>>> import numpy as np
>>> from numpy import linalg as LA
>>> np.set_printoptions(precision=2, suppress=True, linewidth=100, sign=" ")
>>> rnd = lambda a: np.round(a, 2) + 0
>>> arr = np.loadtxt("block5.csv", delimiter=",")
>>> print(arr)
[[-3.  8. -3. -2.  1.]
 [-8.  0.  0.  1. -5.]
 [ 7.  0.  7. -7. -6.]
 [-2. -4. -3.  1.  1.]]
>>> U, sig, Vt = LA.svd(arr, full_matrices=False)
>>> print(np.allclose(U * sig @ Vt, arr))
True
>>> print(rnd(sig))
[ 14.67   9.62   8.73   2.67]
>>> print(rnd(U.T @ arr @ Vt.T))
[[ 14.67   0.     0.     0.  ]
 [  0.     9.62   0.     0.  ]
 [  0.     0.     8.73   0.  ]
 [  0.     0.     0.     2.67]]
>>> print(rnd(sig / sig[0]))
[ 1.    0.66  0.59  0.18]
>>> print(rnd(np.abs(Vt[0])))
[ 0.67  0.07  0.52  0.43  0.3 ]
>>> print(rnd(Vt @ Vt.T))
[[ 1.  0.  0.  0.]
 [ 0.  1.  0.  0.]
 [ 0.  0.  1.  0.]
 [ 0.  0.  0.  1.]]
>>> print(rnd(np.sqrt((sig ** 2).sum())), rnd(LA.norm(arr)))
19.77 19.77
>>> M2 = arr[0, 0] * arr[1:] - np.outer(arr[1:, 0], arr[0])
>>> print(M2)
[[  0.  64. -24. -19.  23.]
 [  0. -56.   0.  35.  11.]
 [  0.  28.   3.  -7.  -1.]]
>>> print(np.flatnonzero(~M2.round(6).any(axis=1)))
[]
>>> print(M2.sum(axis=0))
[  0.  36. -21.   9.  33.]
>>> print(M2.shape)
(3, 5)
>>> print(rnd(LA.norm(M2)))
104.34
>>> print(rnd(LA.norm(arr, axis=0)))
[ 11.22   8.94   8.19   7.42   7.94]
>>> print(rnd(LA.norm(arr, 1)), rnd(LA.norm(arr, np.inf)))
20.0 27.0
>>> print(arr[3] @ arr[1])
12.0
>>> print(rnd(LA.norm(arr, axis=1)))
[  9.33   9.49  13.53   5.57]
>>> print(rnd(LA.norm(arr, 2)))
14.67
>>> W0 = np.load("a.npy")
>>> print(W0)
[[ 2  2 -1 -1]
 [-2  2  2 -1]]
>>> x = np.array([4, 1, 5, 2, 0])
>>> print(arr @ x)
[-23. -30.  49. -25.]
>>> print((arr @ x).argmax())
2
>>> print((arr * x).sum(axis=1))
[-23. -30.  49. -25.]
>>> print(arr * x)
[[-12.   8. -15.  -4.   0.]
 [-32.   0.   0.   2.  -0.]
 [ 28.   0.  35. -14.  -0.]
 [ -8.  -4. -15.   2.   0.]]
>>> print(np.sign((arr @ x).round(6)))
[-1. -1.  1. -1.]
>>> print(np.einsum("ij,j->i", arr, x))
[-23. -30.  49. -25.]
>>> print(LA.norm(arr @ x) <= LA.norm(arr, 2) * LA.norm(x) + 1e-9)
True
>>> print(np.count_nonzero(W0))
8
>>> print(W0.shape)
(2, 4)
>>> print(W0 - W0[0])
[[ 0  0  0  0]
 [-4  0  3  0]]
>>> print(rnd(LA.norm(W0)))
4.8
>>> print(LA.matrix_rank(W0))
2
>>> print(W0.mean(axis=0))
[ 0.   2.   0.5 -1. ]
>>> print(W0.sum(axis=0))
[ 0  4  1 -2]
>>> blk = np.stack([W0, 2 * W0, W0[::-1]])
>>> print(LA.matrix_rank(blk))
[ 2  2  2]
>>> print(LA.matrix_rank(blk.reshape(3, -1)))
2
>>> print(rnd(LA.norm(blk, axis=(1, 2))))
[ 4.8   9.59  4.8 ]
>>> print(blk.sum(axis=0))
[[ 4  8 -1 -4]
 [-4  8  5 -4]]
>>> print(blk.shape)
(3, 2, 4)
>>> print((blk @ W0.T).shape)
(3, 2, 2)
>>> print(np.einsum("bij,cij->bc", blk, blk))
[[23 46 -2]
 [46 92 -4]
 [-2 -4 23]]
>>> F = np.array([[-3, 1, 0, 0], [1, 1, -3, 1], [1, -3, 2, 2], [-3, -3, -1, -2]])
>>> print(F)
[[-3  1  0  0]
 [ 1  1 -3  1]
 [ 1 -3  2  2]
 [-3 -3 -1 -2]]
>>> M2 = np.array([[-5, -8], [-7, -6]])
>>> basis = np.kron(M2, F)
>>> print(LA.matrix_rank(basis))
8
>>> print(basis.shape)
(8, 8)
>>> cov = F.T @ F
>>> print(np.diag(cov))
[ 20  20  14   9]
>>> print(rnd(LA.eigvalsh(cov)[::-1]))
[ 27.25  23.13   8.94   3.68]
>>> print(np.allclose(cov, cov.T))
True
>>> M2 = W0 / LA.norm(W0, axis=1, keepdims=True)
>>> cov = M2 @ M2.T
>>> print((np.abs(cov) > 0.9).astype(int))
[[ 1  0]
 [ 0  1]]
>>> print((cov - 2 * np.eye(2)).round(6).argmax(axis=1))
[ 1  0]
>>> print(rnd(cov))
[[ 1.   -0.09]
 [-0.09  1.  ]]
>>> print(rnd(LA.norm(M2, axis=1)))
[ 1.  1.]
>>> f, v = F[3], F[0]
>>> print(f @ v)
6
>>> print(f @ f)
23
>>> pr = (f @ v) / (f @ f) * f
>>> print(rnd((v - pr) @ f))
0.0
>>> print(rnd(LA.norm(f + v) ** 2 + LA.norm(f - v) ** 2))
66.0
>>> feats = np.load("x.npy")
>>> print(feats)
[[ 11  12  13]
 [ 12  16  14]
 [ 13  14  17]]
>>> Q, V = LA.qr(feats[:, :1])[0], LA.qr(feats[:, 1:])[0]
>>> sig = LA.svd(Q.T @ V, compute_uv=False)
>>> print((sig > 0.9).sum())
1
>>> print(rnd(np.degrees(np.arccos(sig.clip(0, 1)))))
[ 1.61]
>>> print(rnd(sig))
[ 1.]
>>> print(rnd(np.abs(LA.svd(feats)[2][-1])))
[ 0.85  0.23  0.48]
>>> print([round(float(x), 2) for x in LA.svd(feats, compute_uv=False)[:3]])
[40.95, 2.55, 0.5]
>>> print(np.trace(feats))
44
>>> print((feats - feats.T) / 2)
[[ 0.  0.  0.]
 [ 0.  0.  0.]
 [ 0.  0.  0.]]
>>> print((feats + feats.T) / 2)
[[ 11.  12.  13.]
 [ 12.  16.  14.]
 [ 13.  14.  17.]]
>>> print(rnd(np.abs(LA.eigvals(feats)).max()))
40.95
>>> print(feats @ feats)
[[ 434  506  532]
 [ 506  596  618]
 [ 532  618  654]]
>>> evals, V = LA.eigh(feats)
>>> x = np.array([6, 6, 8])
>>> print(np.abs(feats).sum(axis=1).max(), rnd(np.abs(evals).max()))
44 40.95
>>> print(rnd(V * np.abs(evals) @ V.T))
[[ 11.  12.  13.]
 [ 12.  16.  14.]
 [ 13.  14.  17.]]
>>> print(rnd(V * np.maximum(evals, 0) @ V.T))
[[ 11.  12.  13.]
 [ 12.  16.  14.]
 [ 13.  14.  17.]]
>>> print(rnd(V * np.sqrt(evals) @ V.T))
[[ 2.2   1.62  1.88]
 [ 1.62  3.25  1.68]
 [ 1.88  1.68  3.26]]
>>> M2 = np.array([[3, -3, 1, 0], [3, -2, -2, -3], [-1, 1, -3, -2], [-2, 2, 0, 1]])
>>> A = np.tril(M2)
>>> print(A)
[[ 3  0  0  0]
 [ 3 -2  0  0]
 [-1  1 -3  0]
 [-2  2  0  1]]
>>> Q = A.astype(float).copy()
>>> for j in range(4):
...     Q[:, j] -= Q[:, :j] @ (Q[:, :j].T @ Q[:, j])
...     Q[:, j] /= LA.norm(Q[:, j])
... 
>>> print(rnd(Q.T @ Q))
[[ 1.  0.  0.  0.]
 [ 0.  1.  0.  0.]
 [ 0.  0.  1.  0.]
 [ 0.  0.  0.  1.]]
>>> print(rnd(Q))
[[ 0.63  0.74  0.07 -0.23]
 [ 0.63 -0.29 -0.22  0.69]
 [-0.21  0.27 -0.94  0.  ]
 [-0.42  0.54  0.25  0.69]]
>>> x = np.array([7, -1, 2, 5])
>>> print(rnd(LA.det(Q)))
1.0
>>> print(rnd(LA.norm(x)), rnd(LA.norm(Q @ x)))
8.89 8.89
>>> print([p for p in range(1, 25) if np.allclose(LA.matrix_power(Q, p), np.eye(4))])
[]
>>> print(4 - LA.matrix_rank(Q - np.eye(4), tol=1e-8))
0
>>> print(rnd(Q.T @ (Q @ x)))
[ 7. -1.  2.  5.]
>>> print(rnd(LA.inv(Q)))
[[ 0.63  0.63 -0.21 -0.42]
 [ 0.74 -0.29  0.27  0.54]
 [ 0.07 -0.22 -0.94  0.25]
 [-0.23  0.69  0.    0.69]]
>>> evals, V = LA.eig(A)
>>> print(rnd(np.sort(LA.eigvals(LA.inv(A)))))
[-0.5  -0.33  0.33  1.  ]
>>> print(rnd(np.sort(LA.eigvals(A.T))))
[-3. -2.  1.  3.]
>>> print(np.prod(evals))
18.0
>>> print(A @ V[:, 0] - evals[0] * V[:, 0])
[ 0.  0.  0.  0.]
>>> print(rnd(np.sort(LA.eigvals(A @ A))))
[ 1.  4.  9.  9.]
>>> print(evals)
[-3.  1. -2.  3.]
>>> data = np.loadtxt("w.csv", delimiter=",")
>>> print(data)
[[ 0.3  3.   1.   3.   3. ]
 [ 0.   1.3  0.   3.   0. ]
 [ 1.   1.   1.3  2.   2. ]
 [ 2.   2.   3.   2.3  3. ]
 [ 0.   3.   1.   3.   3.3]]
>>> Q, V = LA.qr(data[:, :2])[0], LA.qr(data[:, 2:])[0]
>>> sig = LA.svd(Q.T @ V, compute_uv=False)
>>> print((sig > 0.9).sum())
2
>>> print(rnd(LA.norm(Q @ Q.T - V @ V.T, 2)))
1.0
>>> X = np.load("mat.npy")
>>> print(X)
[[ 0  0  0 -2  2]
 [ 0  0 -2  0  1]
 [-3  2 -3  0  3]
 [ 0  0 -3  3  0]
 [ 0  0  1  0  0]]
>>> print(rnd(LA.det(X)))
0.0
>>> print(LA.matrix_power(X, 2))
[[  0   0   8  -6   0]
 [  6  -4   7   0  -6]
 [  9  -6   8   6 -13]
 [  9  -6   0   9  -9]
 [ -3   2  -3   0   3]]
>>> print(rnd(np.abs(LA.eigvals(X)).max()))
3.73
>>> U, sig, Vt = LA.svd(X)
>>> V = Vt[:(sig > 1e-8).sum()]
>>> rng = np.random.default_rng(36720)
>>> x = X[3] + -2 * X[2] + rng.integers(2) * np.eye(5)[0]
>>> print(x)
[ 6. -4.  3.  3. -6.]
>>> print(rnd(LA.norm(x - V.T @ V @ x)))
0.0
>>> print(rnd(V.T @ V))
[[ 0.69 -0.46  0.    0.    0.  ]
 [-0.46  0.31  0.    0.    0.  ]
 [ 0.    0.    1.    0.    0.  ]
 [ 0.    0.    0.    1.    0.  ]
 [ 0.    0.    0.    0.    1.  ]]
>>> print(LA.matrix_rank(np.vstack([X, x])))
4
>>> print(rnd(np.diag(V.T @ V)))
[ 0.69  0.31  1.    1.    1.  ]
>>> print(np.allclose(V.T @ V @ x, x))
True
>>> x = np.array([1, 2, 4, 4])
>>> rhs = A @ x
>>> print(rhs)
[  3  -1 -11   6]
>>> print(rnd(LA.solve(A.T, A[1])))
[ 0.  1.  0.  0.]
>>> print(rnd(LA.solve(A, rhs + A[:, 3])))
[ 1.  2.  4.  5.]
>>> print(rnd(LA.solve(A, A[:, 2])))
[ 0.  0.  1.  0.]
>>> print(rnd(LA.solve(A, rhs)))
[ 1.  2.  4.  4.]
>>> M2 = np.array([[-4, -5, 7], [-6, 9, 7], [8, 6, 6], [-3, 1, -3], [6, -3, -9]])
>>> print(M2.T @ X.T)
[[ 18 -10  -6 -33   8]
 [ -8 -15   6 -15   6]
 [-12 -21 -52 -27   6]]
>>> print(np.einsum("ik,kj->ji", X, M2))
[[ 18 -10  -6 -33   8]
 [ -8 -15   6 -15   6]
 [-12 -21 -52 -27   6]]
>>> print(LA.matrix_rank(X @ M2))
3
>>> print(np.vstack([X, M2.T]).shape)
(8, 5)
>>> print(LA.matrix_rank(np.vstack([X, M2.T])))
5
>>> m1 = np.load("test13.npy")
>>> print(m1)
[[ 1.08 -0.61 -2.41  1.29]
 [-2.05 -1.37  1.62 -0.56]
 [-0.78 -2.77 -0.15 -0.84]
 [-1.25  2.04 -1.81  0.07]
 [-0.36  0.4   1.18  2.71]
 [ 1.14  0.7  -1.95  1.84]
 [-1.23  1.02  1.26 -2.2 ]
 [-0.08  2.89 -0.38  0.72]
 [-1.77  1.29 -0.12 -2.04]
 [-0.56  0.   -2.81  0.9 ]
 [ 0.56 -2.21 -1.94  0.17]
 [ 1.82 -1.58  0.93 -1.53]
 [ 1.18  0.17 -2.69 -0.57]
 [ 1.57 -0.71 -1.02  2.23]
 [ 0.53 -2.11  1.84 -0.93]
 [-1.87 -2.   -1.    0.73]
 [-1.92 -0.62  0.87  2.04]
 [-0.49 -0.04 -2.02  2.16]
 [ 0.58 -2.17 -1.25  1.54]
 [-0.38  1.56 -0.19 -2.53]
 [ 1.77  1.92  0.93  1.15]
 [-1.33 -1.35  0.22  2.31]
 [ 2.54 -0.78  1.35  0.38]
 [-2.01  0.96 -0.33  1.98]
 [ 1.28  0.6  -2.24 -1.41]
 [-2.84 -0.42  0.06  0.87]
 [ 1.33  1.05 -2.26 -1.  ]
 [-2.32  1.67 -0.65  0.62]]
>>> z = m1[:, 2] > np.median(m1[:, 2])
>>> f = m1[z].mean(axis=0) - m1[~z].mean(axis=0)
>>> print(np.argsort(-np.abs(f).round(6), kind="stable"))
[ 2  0  3  1]
>>> print(z.astype(int))
[ 0  1  1  0  1  0  1  0  1  0  0  1  0  0  1  0  1  0  0  1  1  1  1  1  0  1  0  0]
>>> print(rnd(f))
[-0.73 -0.37  2.42 -0.61]
>>> print(rnd((((m1 - m1.mean(axis=0)) @ f > 0) == z).mean()))
0.93
